>>> import numpy as np
>>> import numpy.linalg as la
>>> np.set_printoptions(precision=2, suppress=True, linewidth=140, floatmode="fixed")
>>> A = np.loadtxt("arr.csv", delimiter=",")
>>> A
array([[-2.00,  0.00, -5.00,  0.00],
       [ 4.00, -2.00, -5.00, -3.00],
       [ 1.00,  3.00,  0.00,  4.00],
       [-3.00,  3.00, -2.00,  1.00]])
>>> u = np.array([1, 9, 4, 5])
>>> M2 = A + np.outer(u, np.eye(4)[2])
>>> la.matrix_rank(M2 - A)
np.int64(1)
>>> print(M2)
[[-2.00  0.00 -4.00  0.00]
 [ 4.00 -2.00  4.00 -3.00]
 [ 1.00  3.00  4.00  4.00]
 [-3.00  3.00  3.00  1.00]]
>>> la.matrix_rank(la.inv(M2) - la.inv(A), tol=1e-8)
np.int64(1)
>>> proj = np.triu(np.array([[0, -3, 3, 0], [1, 1, -2, 1], [0, 2, 3, 2], [-1, 2, 3, -2]]), 1) + np.eye(4)
>>> M2 = proj @ A @ la.inv(proj)
>>> print(la.matrix_rank(M2))
4
>>> np.trace(M2), np.trace(A)
(np.float64(-3.0), np.float64(-3.0))
>>> proj @ A - A @ proj
array([[ -9.00,   9.00,  21.00,  31.00],
       [ -5.00,   9.00, -18.00,   5.00],
       [ -6.00,   9.00,  -1.00,  -1.00],
       [  0.00,  -9.00,  15.00,   1.00]])
>>> np.poly(M2)
array([  1.00,   3.00,  37.00, 108.00, 316.00])
>>> M2
array([[-11.00, -18.00,   7.00,  25.00],
       [ -1.00,  -8.00, -20.00,  38.00],
       [ -5.00,  -6.00,  -1.00,  14.00],
       [ -3.00,  -6.00,  -5.00,  17.00]])
>>> def softmax(z):
...     e = np.exp(z - z.max(axis=-1, keepdims=True))
...     return e / e.sum(axis=-1, keepdims=True)
... 
>>> softmax(A).sum(axis=1)
array([1.00, 1.00, 1.00, 1.00])
>>> np.round(softmax(A[1] + -3), 2) + 0
array([1.00, 0.00, 0.00, 0.00])
>>> print(np.round(softmax(10 * A[1]), 2) + 0)
[1.00 0.00 0.00 0.00]
>>> S = A @ A.T / np.sqrt(4)
>>> softmax(S).round(6).argmax(axis=1)
array([0, 1, 2, 3])
>>> M2 = la.inv(A)
>>> la.det(A) * M2
array([[ -43.00,   45.00,   35.00,   -5.00],
       [-103.00,   49.00,    3.00,  135.00],
       [ -46.00,  -18.00,  -14.00,    2.00],
       [  88.00,  -48.00,   68.00, -100.00]])
>>> print(round(float(la.cond(A)), 2))
6.09
>>> print(np.round(la.slogdet(A)[0], 2))
1.0
>>> print(np.round(A @ M2, 2) + 0)
[[1.00 0.00 0.00 0.00]
 [0.00 1.00 0.00 0.00]
 [0.00 0.00 1.00 0.00]
 [0.00 0.00 0.00 1.00]]
>>> u = np.array([0, 0, 1, 3])
>>> X = -2 * np.eye(4) + np.outer(u, u)
>>> X
array([[-2.00,  0.00,  0.00,  0.00],
       [ 0.00, -2.00,  0.00,  0.00],
       [ 0.00,  0.00, -1.00,  3.00],
       [ 0.00,  0.00,  3.00,  7.00]])
>>> proj = np.triu(np.array([[-2, 3, 3, 1], [3, 0, -1, -3], [0, 0, -2, 3], [3, 2, -3, -1]]), 1) + np.eye(4)
>>> M2 = proj @ X @ la.inv(proj)
>>> M2
array([[ -2.00,   0.00,   6.00,   0.00],
       [  0.00,  -2.00, -10.00,   0.00],
       [  0.00,   0.00,   8.00,   0.00],
       [  0.00,   0.00,   3.00,  -2.00]])
>>> np.poly(M2)
array([  1.00,  -2.00, -36.00, -88.00, -64.00])
>>> np.round(softmax(M2[0] + -2), 2) + 0
array([0.00, 0.00, 0.99, 0.00])
>>> np.round(softmax(10 * M2[0]), 2) + 0
array([0.00, 0.00, 1.00, 0.00])
>>> S = M2 @ M2.T / np.sqrt(4)
>>> softmax(S).round(6).argmax(axis=1)
array([2, 1, 2, 2])
>>> print(np.round(softmax(S)[0] @ M2, 2) + 0)
[-0.04  0.00  7.96  0.00]
>>> w1 = np.array([[3, -2, 3, 3, 2, 1],
...     [0, 0, 3, -1, 0, 3],
...     [-2, 2, 1, -2, 3, -2],
...     [3, 0, 3, 3, -1, -3]])
>>> c = np.array([1, -2, 2, 5, -9, -9])
>>> hid = np.maximum(X @ w1 + c, 0)
>>> (hid > 0).mean(axis=0)
array([0.75, 0.50, 0.50, 0.75, 0.00, 0.00])
>>> (hid > 0).astype(int)
array([[0, 1, 0, 0, 0, 0],
       [1, 0, 0, 1, 0, 0],
       [1, 0, 1, 1, 0, 0],
       [1, 1, 1, 1, 0, 0]])
>>> la.matrix_rank(hid)
np.int64(4)
>>> C = np.array([[-3, 1, 0], [2, 5, 1], [3, 3, 2], [3, 4, 1], [-5, -3, 3], [5, -2, 4]])
>>> (hid @ C).round(6).argmax(axis=1)
array([1, 1, 1, 1])
>>> u = np.array([1, -2])
>>> print(np.convolve(X[0], u))
[-2.00  4.00  0.00  0.00  0.00]
>>> np.polyval(u, X[0])
array([-4.00, -2.00, -2.00, -2.00])
